$ python -q
>>> import numpy as np
>>> from numpy import linalg as LA
>>> np.set_printoptions(suppress=True, linewidth=200)
>>> r0 = np.array([6, 9, 5, 1])
>>> v = np.array([-1, 6, -8, -5])
>>> data = r0[:, None] + v[None, :]
>>> data
array([[ 5, 12, -2,  1],
       [ 8, 15,  1,  4],
       [ 4, 11, -3,  0],
       [ 0,  7, -7, -4]])
>>> # null space of dimension 2
>>> rng = np.random.default_rng(375874)
>>> lab = rng.permutation(4)
>>> lab
array([1, 0, 2, 3])
>>> M2 = data[lab][:, lab]
>>> np.diag(M2)
array([15,  5, -3, -4])
>>> np.round(np.sort(np.abs(LA.eigvals(M2))), 1) + 0
array([ 0. ,  0. ,  8.4, 21.4])
>>> M2
array([[15,  8,  1,  4],
       [12,  5, -2,  1],
       [11,  4, -3,  0],
       [ 7,  0, -7, -4]])
>>> U, s, Vt = LA.svd(data)
>>> V = Vt[:(s > 1e-8).sum()]
>>> x = data[1] + -2 * data[3] + rng.integers(2) * np.eye(4)[3]
>>> x
array([ 8.,  1., 15., 12.])
>>> np.round(LA.norm(x - V.T @ V @ x), 1)
np.float64(0.0)
>>> np.round(V.T @ V, 1) + 0
array([[ 0.3,  0.3,  0.2,  0.2],
       [ 0.3,  0.8, -0.2,  0. ],
       [ 0.2, -0.2,  0.6,  0.4],
       [ 0.2,  0. ,  0.4,  0.3]])
>>> F = rng.normal(size=(17, 3))
>>> F = 5 * F / LA.norm(F, axis=1, keepdims=True)
>>> F.round(1)
array([[-4.2, -1.4,  2.2],
       [-2.7, -1.1, -4.1],
       [-3.2,  0.4,  3.8],
       [-1.1, -1.8, -4.6],
       [ 3.5, -1.1,  3.4],
       [ 4.4,  0.8, -2.3],
       [ 4.2,  1.7,  2.1],
       [-4.5, -2.1, -0.8],
       [ 1.4, -4.5,  1.7],
       [-0.2, -3.6,  3.5],
       [ 1.5,  4.7,  0.4],
       [-2.4, -3.4,  2.8],
       [ 5. ,  0.5, -0.4],
       [-1.1,  3.8, -3.1],
       [ 1.9, -1.5, -4.4],
       [ 4.1,  2.7,  1.1],
       [-0.5,  0.4,  5. ]])
>>> O, R = LA.qr(F)
>>> O.round(1) + 0
array([[-0.3,  0. , -0.2],
       [-0.2,  0. ,  0.3],
       [-0.3,  0.1, -0.3],
       [-0.1, -0.2,  0.4],
       [ 0.3, -0.2, -0.2],
       [ 0.3,  0. ,  0.2],
       [ 0.3,  0.1, -0.2],
       [-0.3, -0.1,  0.1],
       [ 0.1, -0.5, -0.1],
       [ 0. , -0.4, -0.2],
       [ 0.1,  0.4, -0.1],
       [-0.2, -0.3, -0.2],
       [ 0.4, -0.1,  0. ],
       [-0.1,  0.4,  0.2],
       [ 0.1, -0.2,  0.4],
       [ 0.3,  0.2, -0.1],
       [ 0. ,  0. , -0.4]])
>>> np.round(O.T @ O, 1) + 0
array([[1., 0., 0.],
       [0., 1., 0.],
       [0., 0., 1.]])
>>> np.round(np.abs(np.diag(R)), 1)
array([12.8,  9.8, 12.4])
>>> O.shape, R.shape
((17, 3), (3, 3))
>>> np.allclose(R.T @ R, F.T @ F)
True
>>> d = LA.norm(F[:, None] - F[None], axis=-1)
>>> d[:5, :5].round(1)
array([[0. , 6.5, 2.6, 7.5, 7.8],
       [6.5, 0. , 8. , 1.9, 9.7],
       [2.6, 8. , 0. , 8.9, 6.9],
       [7.5, 1.9, 8.9, 0. , 9.2],
       [7.8, 9.7, 6.9, 9.2, 0. ]])
>>> d[9].round(6).argsort(kind="stable")[:4]
array([ 9, 11,  8, 16])
>>> np.flatnonzero(d[9] < d.mean() / 2)
array([ 8,  9, 11])
>>> np.round(LA.norm(F - F.mean(axis=0), axis=1), 1)
array([5.1, 5.4, 5. , 5.3, 4.4, 4.9, 4.7, 5.3, 4.5, 4.5, 5.2, 4.8, 4.7, 5.6, 5.1, 4.8, 4.7])
>>> np.unravel_index(d.round(6).argmax(), d.shape)
(np.int64(0), np.int64(5))
>>> np.round(LA.norm(F, axis=1), 1)
array([5., 5., 5., 5., 5., 5., 5., 5., 5., 5., 5., 5., 5., 5., 5., 5., 5.])
>>> J = np.loadtxt("arr.csv", delimiter=",")
>>> J.round(1)
array([[0.5, 0.2, 0.2, 0. ],
       [0.2, 0.4, 0.2, 0.2],
       [0. , 0. , 0.5, 0.5],
       [0. , 0. , 0. , 1. ]])
>>> # a transition matrix
>>> np.round(LA.matrix_power(J, 100), 1) + 0
array([[0., 0., 0., 1.],
       [0., 0., 0., 1.],
       [0., 0., 0., 1.],
       [0., 0., 0., 1.]])
>>> np.round(np.sort(np.abs(LA.eigvals(J)))[::-1], 1)
array([1. , 0.7, 0.5, 0.2])
>>> p = np.eye(4)[1]
>>> for _ in range(7):
...     p = p @ J
...     print(p.round(1))
... 
[0.2 0.4 0.2 0.2]
[0.2 0.2 0.2 0.4]
[0.1 0.1 0.2 0.5]
[0.1 0.1 0.2 0.7]
[0.1 0.1 0.1 0.8]
[0.  0.  0.1 0.8]
[0.  0.  0.1 0.9]
>>> np.round(LA.det(J.T), 1)
np.float64(0.1)
>>> round(float(LA.eigvals(J).sum().real), 1)
2.4
>>> np.einsum("ii->", J)
np.float64(2.4)
>>> np.round(np.poly(J), 1)
array([ 1. , -2.4,  2. , -0.7,  0.1])
>>> lab = rng.permutation(4)
>>> lab
array([3, 2, 1, 0])
>>> M2 = J[lab][:, lab]
>>> np.diag(M2)
array([1. , 0.5, 0.4, 0.5])
>>> round(LA.det(M2), 1), np.round(LA.det(J[lab]), 1)
(np.float64(0.1), np.float64(0.1))
>>> M2.round(1)
array([[1. , 0. , 0. , 0. ],
       [0.5, 0.5, 0. , 0. ],
       [0.2, 0.2, 0.4, 0.2],
       [0. , 0.2, 0.2, 0.5]])
>>> E = np.load("test18.npy")
>>> E
array([[1. , 0.7, 0.5, 0.3],
       [0.7, 1. , 0.7, 0.5],
       [0.5, 0.7, 1. , 0.7],
       [0.3, 0.5, 0.7, 1. ]])
>>> low = LA.cholesky(E)
>>> np.round(np.diag(low) ** 2, 1)
array([1. , 0.5, 0.5, 0.5])
>>> np.round(low @ low.T, 1)
array([[1. , 0.7, 0.5, 0.3],
       [0.7, 1. , 0.7, 0.5],
       [0.5, 0.7, 1. , 0.7],
       [0.3, 0.5, 0.7, 1. ]])
>>> ev, V = LA.eigh(E)
>>> x = np.array([0, -1, -2, 0])
>>> np.round(LA.eigvalsh(E[1:, 1:]), 1)
array([0.2, 0.5, 2.3])
>>> round(float(x @ E @ x / (x @ x)), 1), np.round(ev[0], 1), np.round(ev[-1], 1)
(1.6, np.float64(0.2), np.float64(2.7))
>>> (np.sign(V[:, -1].round(6)) == np.sign(V[0, -1].round(6))).astype(int)
array([1, 1, 1, 1])
>>> np.round(V * np.maximum(ev, 0) @ V.T, 1)
array([[1. , 0.7, 0.5, 0.3],
       [0.7, 1. , 0.7, 0.5],
       [0.5, 0.7, 1. , 0.7],
       [0.3, 0.5, 0.7, 1. ]])
>>> lab = rng.permutation(4)
>>> lab
array([0, 1, 2, 3])
>>> M2 = E[lab][:, lab]
>>> np.trace(M2)
np.float64(4.0)
>>> round(LA.det(M2), 1), round(float(LA.det(E[lab])), 1)
(np.float64(0.1), 0.1)
>>> np.diag(M2)
array([1., 1., 1., 1.])
>>> r0 = np.array([0, 2, 1, 0])
>>> M2 = E + np.outer(r0, np.eye(4)[2])
>>> LA.matrix_rank(M2 - E)
np.int64(1)
>>> A = np.load("case18.npy")
>>> A
array([[-1.3,  1.6,  0.8],
       [ 1.7, -0.9,  3.8],
       [ 1. ,  3. , -4.1],
       [-3.4, -3.1,  1.5],
       [ 0. , -1.5,  2.6],
       [-1.3, -0.3,  0. ],
       [ 2.4,  1.5, -0.3],
       [ 2.7,  0.4,  0.6],
       [-1. ,  3.7,  0.3],
       [ 1.6, -3.7,  1. ],
       [ 0.1,  0. , -2.7],
       [-1.7, -4.1, -1.3],
       [-1.3, -2. ,  2.6],
       [ 5.6, -0.1, -1. ],
       [-6.1, -3.1, -1.9],
       [ 1. , -1.8, -0.2],
       [ 1.1, -3.7,  1.7],
       [-2. ,  1.6, -0.1],
       [ 0. ,  1. ,  2.6],
       [-5.1, -2.3,  1.5],
       [ 4.1,  3.8,  1.8],
       [-0.2, -0.9, -3.8],
       [ 0.2,  0.4,  0.1],
       [-3.5,  1.1,  4.8],
       [ 6.3,  2. ,  3.9]])
>>> Xc = (A - A.mean(axis=0)) / A.std(axis=0)
>>> np.round(Xc.std(axis=0), 1)
array([1., 1., 1.])
>>> b = LA.lstsq(np.delete(Xc, 0, axis=1), Xc[:, 0])[0]
>>> round(float(1 - np.var(Xc[:, 0] - np.delete(Xc, 0, axis=1) @ b)), 1)
0.1
>>> Xc = A - A.mean(axis=0)
>>> V = LA.svd(Xc)[2][:1]
>>> M2 = Xc - Xc @ V.T @ V
>>> np.round(np.cov(Xc @ V.T, rowvar=False), 1)
np.float64(10.1)
>>> np.round((Xc @ V.T).std(axis=0), 1)
array([3.1])
>>> np.round(LA.norm(M2) / LA.norm(Xc), 1)
np.float64(0.7)
>>> rank = LA.matrix_rank(data)
>>> rank
np.int64(2)
>>> null = LA.svd(data)[2][rank:].T
>>> np.round(null @ null.T, 1) + 0
array([[ 0.7, -0.3, -0.2, -0.2],
       [-0.3,  0.2,  0.2,  0. ],
       [-0.2,  0.2,  0.4, -0.4],
       [-0.2,  0. , -0.4,  0.7]])
>>> np.round(data @ null, 1) + 0
array([[0., 0.],
       [0., 0.],
       [0., 0.],
       [0., 0.]])
>>> null.shape
(4, 2)
>>> [int(LA.matrix_rank(data[:, :j + 1])) for j in range(4)]
[1, 2, 2, 2]
>>> M = np.load("m.npy")
>>> M
array([[ 1,  0],
       [-2,  1]])
>>> O, V = LA.qr(M[:, :1])[0], LA.qr(M[:, 1:])[0]
>>> s = LA.svd(O.T @ V, compute_uv=False)
>>> round(LA.norm(O @ O.T - V @ V.T, 2), 1)
np.float64(0.4)
>>> np.round(LA.det(M.T), 1)
np.float64(1.0)
>>> round(float(LA.eigvals(M).sum().real), 1)
2.0
>>> np.poly(M)
array([ 1., -2.,  1.])
>>> round(float(LA.det(2 * M)), 1), round(float(LA.det(M)), 1)
(4.0, 1.0)
>>> np.einsum("ij,ji->", M, M)
np.int64(2)
>>> np.round(LA.eigvals(M), 1)
array([1., 1.])
>>> M2 = M + rng.integers(-2, 3, (2, 1)) @ rng.integers(-2, 3, (1, 2))
>>> M2
array([[-1,  0],
       [-2,  1]])
>>> LA.matrix_rank(M2 - M, tol=1e-8)
np.int64(1)
>>> np.abs(M2 - M).sum(axis=1)
array([2, 0])
>>> M2 - M
array([[-2,  0],
       [ 0,  0]])
>>> x = np.array([3, 3])
>>> a = np.maximum(M2 @ x, 0)
>>> np.flatnonzero(a > 1e-9)
array([], dtype=int64)
>>> np.maximum(M2 @ (3 * x), 0)
array([0, 0])
>>> X = np.load("sample4.npy")
>>> X
array([[3.1, 0.2, 0.4],
       [0.2, 5. , 0. ],
       [0.4, 0. , 4.9]])
>>> # equal to its transpose
>>> r0, v = X[2], X[1]
>>> np.round(r0 @ v, 1)
np.float64(0.1)
>>> p = (r0 @ v) / (r0 @ r0) * r0
>>> np.round(np.outer(r0, v), 1)
array([[ 0.1,  2. ,  0. ],
       [ 0. ,  0. ,  0. ],
       [ 1. , 24.5,  0. ]])
>>> np.round(v - p, 1) + 0
array([0.2, 5. , 0. ])
>>> p.round(1) + 0
array([0., 0., 0.])
>>> M2 = LA.inv(X)
>>> np.round(LA.slogdet(X)[0], 1)
np.float64(1.0)
>>> np.round(LA.det(X) * M2, 1)
array([[24.5, -1. , -2. ],
       [-1. , 15. ,  0.1],
       [-2. ,  0.1, 15.5]])
>>> (np.abs(M2) > 1e-9).astype(int)
array([[1, 1, 1],
       [1, 1, 1],
       [1, 1, 1]])
>>> M2.round(1) + 0
array([[0.3, 0. , 0. ],
       [0. , 0.2, 0. ],
       [0. , 0. , 0.2]])
>>> np.round(X @ M2, 1) + 0
array([[1., 0., 0.],
       [0., 1., 0.],
       [0., 0., 1.]])
>>> np.allclose(M2, X.T)
False
>>> lab = A[:, 2] > np.median(A[:, 2])
>>> r0 = A[lab].mean(axis=0) - A[~lab].mean(axis=0)
>>> lab.astype(int)
array([1, 1, 0, 1, 1, 0, 0, 0, 0, 1, 0, 0, 1, 0, 0, 0, 1, 0, 1, 1, 1, 0, 0, 1, 1])
>>> r0.round(1) + 0
array([ 0. , -0.7,  3.5])
>>> np.argsort(-np.abs(r0).round(6), kind="stable")
array([2, 1, 0])
>>> round((((A - A.mean(axis=0)) @ r0 > 0) == lab).mean(), 1)
np.float64(1.0)
>>> lab = rng.permutation(3)
>>> M2 = X[:, lab] * rng.choice([-1, 1], 3)
>>> M2
array([[-0.4,  0.2,  3.1],
       [-0. ,  5. ,  0.2],
       [-4.9,  0. ,  0.4]])
>>> U, _, Vt = LA.svd(X.T @ M2)
>>> np.round(LA.lstsq(X, M2)[0], 1) + 0
array([[ 0.,  0.,  1.],
       [ 0.,  1.,  0.],
       [-1.,  0.,  0.]])
>>> np.round(U @ Vt, 1) + 0
array([[ 0.,  0.,  1.],
       [ 0.,  1.,  0.],
       [-1.,  0.,  0.]])
>>> ev, V = LA.eig(X)
>>> round(float(np.prod(ev)), 1)
75.0
>>> np.round(np.sort(LA.eigvals(LA.inv(X))), 1)
array([0.2, 0.2, 0.3])
>>> np.round(np.sort(LA.eigvals(X @ X)), 1)
array([ 9. , 24.6, 25.5])
>>> feats = np.load("layer13.npy")
>>> feats
array([[ 0,  2,  1,  1],
       [ 0,  0,  0,  2],
       [ 2,  0,  0,  1],
       [ 0,  2,  1, -3]])
>>> # rank 3
>>> U, s, Vt = LA.svd(feats)
>>> np.argmax(s[:-1] / (s[1:] + 1e-6)) + 1
np.int64(3)
>>> s.round(1) + 0
array([4.2, 2.8, 1.9, 0. ])
>>> M2 = U[:, :3] @ np.diag(s[:3]) @ Vt[:3]
>>> round(LA.norm(feats - M2, 2), 1), np.round(s[3], 1)
(np.float64(0.0), np.float64(0.0))
>>> LA.matrix_rank(feats, rtol=0.05)
np.int64(3)
>>> M2.round(1) + 0
array([[ 0.,  2.,  1.,  1.],
       [ 0.,  0.,  0.,  2.],
       [ 2.,  0.,  0.,  1.],
       [ 0.,  2.,  1., -3.]])
>>> LA.matrix_rank(M2)
np.int64(3)
>>> round(float(np.abs(feats - M2).max()), 1)
0.0
>>> round(float(np.abs(LA.eigvals(feats)).max()), 1)
4.2
>>> np.round(np.sort(np.abs(LA.eigvals(feats))), 1) + 0
array([0. , 0.9, 2.1, 4.2])
>>> feats @ feats
array([[ 2,  2,  1,  2],
       [ 0,  4,  2, -6],
       [ 0,  6,  3, -1],
       [ 2, -6, -3, 14]])
>>> LA.determinant(feats)
Traceback (most recent call last):
  File "<python-input-160>", line 1, in <module>
    LA.determinant(feats)
    ^^^^^^^^^^^^^^
AttributeError: module 'numpy.linalg' has no attribute 'determinant'
>>> round(LA.det(feats[::-1]), 1)
np.float64(0.0)
>>> np.round(LA.eigvals(feats), 1) + 0
array([-4.2,  2.1, -0.9,  0. ])
>>> np.kron(np.eye(2, dtype=int), feats)
array([[ 0,  2,  1,  1,  0,  0,  0,  0],
       [ 0,  0,  0,  2,  0,  0,  0,  0],
       [ 2,  0,  0,  1,  0,  0,  0,  0],
       [ 0,  2,  1, -3,  0,  0,  0,  0],
       [ 0,  0,  0,  0,  0,  2,  1,  1],
       [ 0,  0,  0,  0,  0,  0,  0,  2],
       [ 0,  0,  0,  0,  2,  0,  0,  1],
       [ 0,  0,  0,  0,  0,  2,  1, -3]])
>>> np.einsum("ij,ji->", feats, feats)
np.int64(23)
>>> np.abs(np.diag(LA.qr(feats)[1])) > 1e-9
array([ True,  True, False,  True])
>>> np.allclose(feats[:-1].T @ LA.lstsq(feats[:-1].T, feats[-1])[0], feats[-1])
True
>>> np.round(feats @ LA.pinv(feats) @ feats, 1) + 0
array([[ 0.,  2.,  1.,  1.],
       [ 0.,  0.,  0.,  2.],
       [ 2.,  0.,  0.,  1.],
       [ 0.,  2.,  1., -3.]])
>>> LA.lstsq(feats[:-1].T, feats[-1])[2]
np.int32(3)
